$ python -q
>>> import numpy as np
>>> import numpy.linalg as la
>>> np.set_printoptions(suppress=True, linewidth=100)
>>> def rd(a):
...     return np.round(a, 1) + 0
... 
>>> J = np.load("run19.npy")
>>> rd(J)
array([[-0.1, -0.6,  0. ,  0.5,  0.2, -0.3, -0.2, -0.3,  0.5],
       [ 0.2, -0.2, -0.3, -0.3, -0.5, -0.6,  0. , -0.1, -0.3],
       [ 0.2, -0.2, -0.4, -0.1,  0.6,  0.2,  0.1, -0.5, -0.4],
       [-0.5, -0.1,  0.5,  0.1,  0.2, -0.4,  0.2,  0. , -0.4],
       [-0.5,  0.6, -0.3,  0. ,  0.1, -0.2,  0. , -0.3,  0.3],
       [ 0.4,  0.2,  0.2, -0.4,  0.5, -0.4, -0.2,  0.2,  0.2],
       [-0.4, -0.2, -0.1, -0.4,  0. ,  0.1, -0.8,  0.1, -0.1],
       [ 0.2,  0.4,  0. ,  0.6,  0. , -0.1, -0.5,  0. , -0.4],
       [ 0.2,  0.1,  0.5, -0.1, -0.3,  0.2, -0.2, -0.7,  0.1]])
>>> print(rd(la.svd(J, compute_uv=False)))
[1. 1. 1. 1. 1. 1. 1. 1. 1.]
>>> print(rd(J - J[0]))
[[ 0.   0.   0.   0.   0.   0.   0.   0.   0. ]
 [ 0.3  0.4 -0.3 -0.7 -0.7 -0.3  0.2  0.1 -0.8]
 [ 0.2  0.4 -0.4 -0.6  0.4  0.5  0.3 -0.2 -0.9]
 [-0.4  0.5  0.6 -0.4  0.  -0.1  0.4  0.2 -0.9]
 [-0.4  1.2 -0.3 -0.5 -0.1  0.1  0.2 -0.1 -0.2]
 [ 0.5  0.8  0.3 -0.8  0.4 -0.1  0.   0.4 -0.3]
 [-0.4  0.4  0.  -0.8 -0.1  0.5 -0.6  0.3 -0.6]
 [ 0.3  0.9  0.   0.2 -0.1  0.2 -0.3  0.3 -0.9]
 [ 0.3  0.7  0.6 -0.6 -0.4  0.5  0.  -0.5 -0.4]]
>>> rd(J.sum(axis=0))
array([-0.3,  0.1,  0.1, -0.2,  0.8, -1.6, -1.5, -1.7, -0.6])
>>> rd(J.mean(axis=0))
array([ 0. ,  0. ,  0. ,  0. ,  0.1, -0.2, -0.2, -0.2, -0.1])
>>> print(rd(np.abs(J).max()))
0.8
>>> rd(la.norm(J))
np.float64(3.0)
>>> print(rd(J.sum(axis=1)))
[-0.3 -2.1 -0.6 -0.4 -0.4  0.8 -1.7  0.3 -0.2]
>>> X = np.loadtxt("case7.csv", delimiter=",")
>>> rd(X)
array([[-0.2,  0.8,  1.1,  1. ,  1. ,  0.5],
       [ 1.3, -0.7,  0.8,  0.3,  0.2, -1. ],
       [-0.3, -0.2, -0.9, -0.1,  1.6, -0.6],
       [ 0.8, -0.6,  0.1, -0.8,  0.6,  1.4],
       [-0.9, -0.2,  1.2, -1.2,  0.2, -0.5],
       [-0.8, -1.6,  0.1,  0.8, -0.1,  0.4]])
>>> G = X.T @ X
>>> rd(G)
array([[4., 0., 0., 0., 0., 0.],
       [0., 4., 0., 0., 0., 0.],
       [0., 0., 4., 0., 0., 0.],
       [0., 0., 0., 4., 0., 0.],
       [0., 0., 0., 0., 4., 0.],
       [0., 0., 0., 0., 0., 4.]])
>>> np.trace(G), (X ** 2).sum()
(np.float64(24.0), np.float64(24.0))
>>> rd(la.eigvalsh(G)[::-1])
array([4., 4., 4., 4., 4., 4.])
>>> la.matrix_rank(G)
np.int64(6)
>>> x0 = np.array([1, 1, 1, 2, 0, 1])
>>> y = X @ x0
>>> coef, lr = np.zeros(6), 1 / la.norm(X, 2) ** 2
>>> for i in range(8):
...     coef -= lr * X.T @ (X @ coef - y)
...     if i % 2 == 0: print(i, round(la.norm(X @ coef - y), 1))
... 
0 0.0
2 0.0
4 0.0
6 0.0
>>> rd(la.cond(X))
np.float64(1.0)
>>> data = np.load("x.npy")
>>> print(data)
[[ 1.9 -0.1  1.   2.9  9.   0.1  2.2]
 [ 2.  -0.2  1.   3.   8.8  0.   2. ]
 [ 1.9  0.   0.9  2.9  8.9  0.1  1.9]
 [ 2.   0.1  0.9  2.9  9.   0.1  1.8]
 [ 1.8  0.1  1.   3.   9.2  0.   2. ]
 [ 1.9  0.   1.   2.9  9.3 -0.1  2.1]
 [ 1.9  0.   1.   3.   9.   0.   1.9]
 [ 1.9 -0.1  1.1  3.   9.  -0.1  2. ]
 [ 1.8  0.   1.   3.   9.   0.1  2. ]
 [ 2.1  7.9  0.1  8.   0.2  3.1  7.9]
 [ 1.9  7.9  0.1  8.   0.   3.1  7.9]
 [ 2.2  7.9  0.   7.9 -0.1  2.9  8.1]
 [ 1.9  7.9  0.1  7.8  0.1  3.   7.9]
 [ 2.1  8.1 -0.1  8.1  0.   2.9  8.1]
 [ 2.   8.  -0.1  8.1 -0.1  3.   8. ]
 [ 1.9  8.2  0.2  8.   0.   2.8  8. ]
 [ 2.2  8.   0.   7.8 -0.1  3.1  8. ]
 [ 1.9  7.9 -0.3  8.   0.   3.2  7.9]
 [ 2.   7.   4.8  2.   8.9  4.9  7.1]
 [ 2.1  7.   5.1  2.   9.1  5.1  7. ]
 [ 2.1  6.9  5.   2.   9.   5.   7. ]
 [ 2.1  7.   4.9  2.1  8.9  5.1  7.2]
 [ 2.   6.9  5.2  1.7  9.   5.   6.8]
 [ 2.   7.1  5.   2.1  9.   5.2  7. ]
 [ 2.   6.9  4.9  2.2  9.3  5.   7.1]
 [ 2.   6.9  5.1  2.   9.   4.9  7. ]
 [ 2.   6.9  5.1  2.   9.1  4.9  6.9]]
>>> Xc = (data - data.mean(axis=0)) / data.std(axis=0)
>>> rd(Xc.std(axis=0))
array([1., 1., 1., 1., 1., 1., 1.])
>>> coef = la.lstsq(np.delete(Xc, 1, axis=1), Xc[:, 1])[0]
>>> rd(1 - np.var(Xc[:, 1] - np.delete(Xc, 1, axis=1) @ coef))
np.float64(1.0)
>>> np.abs(coef).argmax()
np.int64(5)
>>> Uu, sig, Vh = la.svd(data)
>>> rd(sig)
array([60.7, 30.7, 15.4,  0.6,  0.5,  0.4,  0.4])
>>> np.argmax(sig[:-1] / (sig[1:] + 1e-6)) + 1
np.int64(3)
>>> M2 = Uu[:, :3] @ np.diag(sig[:3]) @ Vh[:3]
>>> rd(np.abs(data - M2).max())
np.float64(0.3)
>>> la.matrix_rank(M2)
np.int64(3)
>>> M = np.load("block4.npy")
>>> M
array([[1, 0, 2, 0, 5, 0],
       [0, 1, 0, 0, 0, 0],
       [2, 0, 5, 0, 0, 0],
       [0, 0, 0, 5, 0, 0],
       [3, 0, 3, 0, 3, 4],
       [3, 0, 2, 0, 5, 4]])
>>> M2 = M[0, 0] * M[1:] - np.outer(M[1:, 0], M[0])
>>> M2
array([[  0,   1,   0,   0,   0,   0],
       [  0,   0,   1,   0, -10,   0],
       [  0,   0,   0,   5,   0,   0],
       [  0,   0,  -3,   0, -12,   4],
       [  0,   0,  -4,   0, -10,   4]])
>>> la.matrix_rank(M2), la.matrix_rank(M)
(np.int64(5), np.int64(6))
>>> print(M2.shape)
(5, 6)
>>> np.zeros(5, 6)
Traceback (most recent call last):
  File "<python-input-44>", line 1, in <module>
    np.zeros(5, 6)
    ~~~~~~~~^^^^^^
TypeError: Cannot interpret '6' as a data type
>>> M2 - M2[0]
array([[  0,   0,   0,   0,   0,   0],
       [  0,  -1,   1,   0, -10,   0],
       [  0,  -1,   0,   5,   0,   0],
       [  0,  -1,  -3,   0, -12,   4],
       [  0,  -1,  -4,   0, -10,   4]])
>>> np.unravel_index(np.abs(M2).argmax(), M2.shape)
(np.int64(3), np.int64(4))
>>> M2[:, 6]
Traceback (most recent call last):
  File "<python-input-47>", line 1, in <module>
    M2[:, 6]
    ~~^^^^^^
IndexError: index 6 is out of bounds for axis 1 with size 6
>>> K = np.loadtxt("mat.csv", delimiter=",")
>>> print(rd(K))
[[ 0.9 -0.7  0.2 -0.9]
 [-0.7  1.4 -1.3  0.3]
 [ 0.2 -1.3  1.6  0.3]
 [-0.9  0.3  0.3  1.1]]
>>> Uu, sig, Vh = la.svd(K)
>>> np.argmax(sig[:-1] / (sig[1:] + 1e-6)) + 1
np.int64(2)
>>> rd(sig)
array([3., 2., 0., 0.])
>>> M2 = Uu[:, :2] @ np.diag(sig[:2]) @ Vh[:2]
>>> la.matrix_rank(K, rtol=0.05)
np.int64(2)
>>> rd(np.abs(K - M2).max())
np.float64(0.0)
>>> w, vecs = la.eigvalsh(K)
Traceback (most recent call last):
  File "<python-input-56>", line 1, in <module>
    w, vecs = la.eigvalsh(K)
    ^^^^^^^
ValueError: too many values to unpack (expected 2)
>>> w, vecs = la.eigh(K)
>>> rd(vecs.T @ K @ vecs)
array([[0., 0., 0., 0.],
       [0., 0., 0., 0.],
       [0., 0., 2., 0.],
       [0., 0., 0., 3.]])
>>> np.unique(w.round(6) + 0, return_counts=True)[1]
array([2, 1, 1])
>>> print(rd(vecs.T @ vecs))
[[1. 0. 0. 0.]
 [0. 1. 0. 0.]
 [0. 0. 1. 0.]
 [0. 0. 0. 1.]]
>>> print(rd(la.eigvalsh(K @ K)))
[0. 0. 4. 9.]
>>> rd(w)
array([0., 0., 2., 3.])
>>> print((w > 1e-8).sum(), (w < -1e-8).sum())
2 0
>>> M2 = K / np.sqrt((K ** 2).mean(axis=1, keepdims=True))
>>> la.matrix_rank(M2) == la.matrix_rank(K)
np.True_
>>> rd(M2[0])
array([ 1.2, -0.9,  0.3, -1.2])
>>> la.matrix_rank(K - K.mean(axis=1, keepdims=True))
np.int64(2)
>>> M2 = K / la.norm(K, axis=1, keepdims=True)
>>> G = M2 @ M2.T
>>> print(np.argwhere(np.triu(np.abs(G) > 0.95, 1)))
[]
>>> rd(G[1])
array([-0.7,  1. , -0.9,  0.3])
>>> rd(G)
array([[ 1. , -0.7,  0.4, -0.9],
       [-0.7,  1. , -0.9,  0.3],
       [ 0.4, -0.9,  1. ,  0.1],
       [-0.9,  0.3,  0.1,  1. ]])
>>> mat = np.load("w.npy")
>>> print(mat)
[[ -4.1   2.3  -1. ]
 [  3.6  -2.3   0.7]
 [-13.1   7.8  -2.4]
 [ -9.2   5.5  -1.8]
 [  1.8  -1.2   0.4]
 [  4.3  -2.5   0.7]
 [ -7.3   4.5  -1.4]
 [ -5.8   3.7  -1.2]
 [  3.9  -2.3   0.8]
 [ -3.7   2.1  -0.6]
 [  3.2  -1.9   0.9]
 [ -1.6   0.8  -0.1]
 [ -2.2   1.2  -0.4]
 [  0.2  -0.2  -0.1]
 [  1.   -0.4   0.2]
 [ -1.4   0.8  -0.1]
 [  1.1  -0.4   0.2]
 [ -2.8   1.7  -0.5]
 [  1.8  -1.1   0.3]]
>>> Xc = (mat - mat.mean(axis=0)) / mat.std(axis=0)
>>> np.argwhere(np.abs(Xc) > 2)
array([[2, 0],
       [2, 1],
       [2, 2]])
>>> rd(Xc.std(axis=0))
array([1., 1., 1.])
>>> coef = la.lstsq(np.delete(Xc, 0, axis=1), Xc[:, 0])[0]
>>> np.abs(coef).argmax()
np.int64(0)
>>> rd(coef)
array([-0.9,  0.1])
>>> rng = np.random.default_rng(9066)
>>> M2 = mat + rng.integers(-2, 3, (19, 1)) @ rng.integers(-2, 3, (1, 3))
>>> rd(M2)
array([[ -6.1,   4.3,  -3. ],
       [  3.6,  -2.3,   0.7],
       [-15.1,   9.8,  -4.4],
       [ -5.2,   1.5,   2.2],
       [  3.8,  -3.2,   2.4],
       [  2.3,  -0.5,  -1.3],
       [ -5.3,   2.5,   0.6],
       [ -3.8,   1.7,   0.8],
       [ -0.1,   1.7,  -3.2],
       [ -1.7,   0.1,   1.4],
       [  5.2,  -3.9,   2.9],
       [ -5.6,   4.8,  -4.1],
       [ -4.2,   3.2,  -2.4],
       [  4.2,  -4.2,   3.9],
       [ -1. ,   1.6,  -1.8],
       [ -5.4,   4.8,  -4.1],
       [  5.1,  -4.4,   4.2],
       [ -0.8,  -0.3,   1.5],
       [ -0.2,   0.9,  -1.7]])
>>> rd(np.abs(M2 - mat).sum(axis=1))
array([ 6.,  0.,  6., 12.,  6.,  6.,  6.,  6., 12.,  6.,  6., 12.,  6., 12.,  6., 12., 12.,  6.,
        6.])
>>> la.matrix_rank(M2 - mat, tol=1e-8)
np.int64(1)
>>> rd(la.svd(M2 - mat, compute_uv=False))
array([20.8,  0. ,  0. ])
>>> W0 = np.loadtxt("arr.csv", delimiter=",")
>>> W0
array([[0., 1., 0., 1.],
       [1., 0., 1., 0.],
       [0., 1., 0., 1.],
       [1., 0., 1., 0.]])
>>> np.argsort(-la.norm(W0, axis=0).round(6), kind="stable")[:3]
array([0, 1, 2])
>>> M2 = W0 / la.norm(W0, axis=1, keepdims=True)
>>> G = M2 @ M2.T
>>> print(np.argwhere(np.triu(np.abs(G) > 0.95, 1)))
[[0 2]
 [1 3]]
>>> rd(G[2])
array([1., 0., 1., 0.])
>>> np.degrees(np.arccos(np.clip(G[2, 3], -1, 1)))
np.float64(90.0)
>>> (np.abs(G) > 0.9).astype(int)
array([[1, 0, 1, 0],
       [0, 1, 0, 1],
       [1, 0, 1, 0],
       [0, 1, 0, 1]])
>>> print((G - 2 * np.eye(4)).round(6).argmax(axis=1))
[2 3 0 1]
>>> Uu, sig, Vh = la.svd(W0)
>>> print(np.argmax(sig[:-1] / (sig[1:] + 1e-6)) + 1)
2
>>> M2 = Uu[:, :2] @ np.diag(sig[:2]) @ Vh[:2]
>>> print(rd(la.norm(W0 - M2) / la.norm(W0)))
0.0
>>> print(rd(la.norm(W0 - M2, 2)), rd(sig[2]))
0.0 0.0
>>> la.matrix_rank(W0, rtol=0.05)
np.int64(2)
>>> print(rd(M2))
[[0. 1. 0. 1.]
 [1. 0. 1. 0.]
 [0. 1. 0. 1.]
 [1. 0. 1. 0.]]
>>> la.matrix_rank(M2)
np.int64(2)
>>> Uu, sig, Vh = la.svd(W0, full_matrices=False)
>>> rd(sig)
array([2., 2., 0., 0.])
>>> (sig > 1e-8).sum()
np.int64(2)
>>> print(rd(Uu.T @ W0 @ Vh.T))
[[2. 0. 0. 0.]
 [0. 2. 0. 0.]
 [0. 0. 0. 0.]
 [0. 0. 0. 0.]]
>>> np.allclose(Uu * sig @ Vh, W0)
True
>>> Uu.shape, sig.shape, Vh.shape
((4, 4), (4,), (4, 4))
>>> print(rd(la.matrix_power(W0, 4)))
[[8. 0. 8. 0.]
 [0. 8. 0. 8.]
 [8. 0. 8. 0.]
 [0. 8. 0. 8.]]
>>> W0 @ W0
array([[2., 0., 2., 0.],
       [0., 2., 0., 2.],
       [2., 0., 2., 0.],
       [0., 2., 0., 2.]])
>>> rd(la.det(W0))
np.float64(0.0)
>>> np.allclose(W0, W0.T)
True
>>> rd(np.sort(np.abs(la.eigvals(W0))))
array([0., 0., 2., 2.])
>>> (W0 + W0.T) / 2
array([[0., 1., 0., 1.],
       [1., 0., 1., 0.],
       [0., 1., 0., 1.],
       [1., 0., 1., 0.]])
>>> np.allclose(W0 @ W0.T, W0.T @ W0)
True
>>> print(rd(np.abs(la.eigvals(W0)).max()))
2.0
>>> print(np.trace(W0))
0.0
>>> E = np.load("layer19.npy")
>>> E
array([[ 1,  3,  2,  0,  1,  0],
       [ 3,  0,  2,  3,  3,  0],
       [ 1,  3,  1,  0,  1,  1],
       [ 3,  1,  3,  0,  2,  3],
       [ 1,  2,  2,  1,  0,  2],
       [ 1,  2,  2,  0,  3,  2],
       [-2,  3,  0, -3, -2,  0]])
>>> hat = E @ la.solve(E.T @ E, E.T)
>>> rd(hat)
array([[ 0.7,  0.3,  0. ,  0. ,  0. ,  0. ,  0.3],
       [ 0.3,  0.7,  0. ,  0. ,  0. ,  0. , -0.3],
       [ 0. ,  0. ,  1. ,  0. ,  0. ,  0. ,  0. ],
       [ 0. ,  0. ,  0. ,  1. ,  0. ,  0. ,  0. ],
       [ 0. ,  0. ,  0. ,  0. ,  1. ,  0. ,  0. ],
       [ 0. ,  0. ,  0. ,  0. ,  0. ,  1. ,  0. ],
       [ 0.3, -0.3,  0. ,  0. ,  0. ,  0. ,  0.7]])
>>> x0 = np.array([1, 1, 2, 1, 2, 0])
>>> y = E @ x0
>>> rd(la.solve(E.T @ E, E.T @ y))
array([1., 1., 2., 1., 2., 0.])
>>> try:
...     la.solve(E, y)
... except la.LinAlgError as e:
...     print("failed:", e)
... 
failed: Last 2 dimensions of the array must be square
>>> rd(la.pinv(E) @ E)
array([[1., 0., 0., 0., 0., 0.],
       [0., 1., 0., 0., 0., 0.],
       [0., 0., 1., 0., 0., 0.],
       [0., 0., 0., 1., 0., 0.],
       [0., 0., 0., 0., 1., 0.],
       [0., 0., 0., 0., 0., 1.]])
>>> y
array([10, 16,  8, 14,  8, 13, -6])
>>> y = y + 0.3 * rng.normal(size=7)
>>> rd(y)
array([ 9.2, 15.8,  7.8, 14. ,  8.4, 12.8, -5.8])
>>> coef, *_ = la.lstsq(E, y)
>>> rd(coef)
array([0.9, 0.9, 2. , 1.1, 1.8, 0.3])
>>> rd(E.T @ (y - E @ coef))
array([0., 0., 0., 0., 0., 0.])
>>> coef.round()
array([1., 1., 2., 1., 2., 0.])
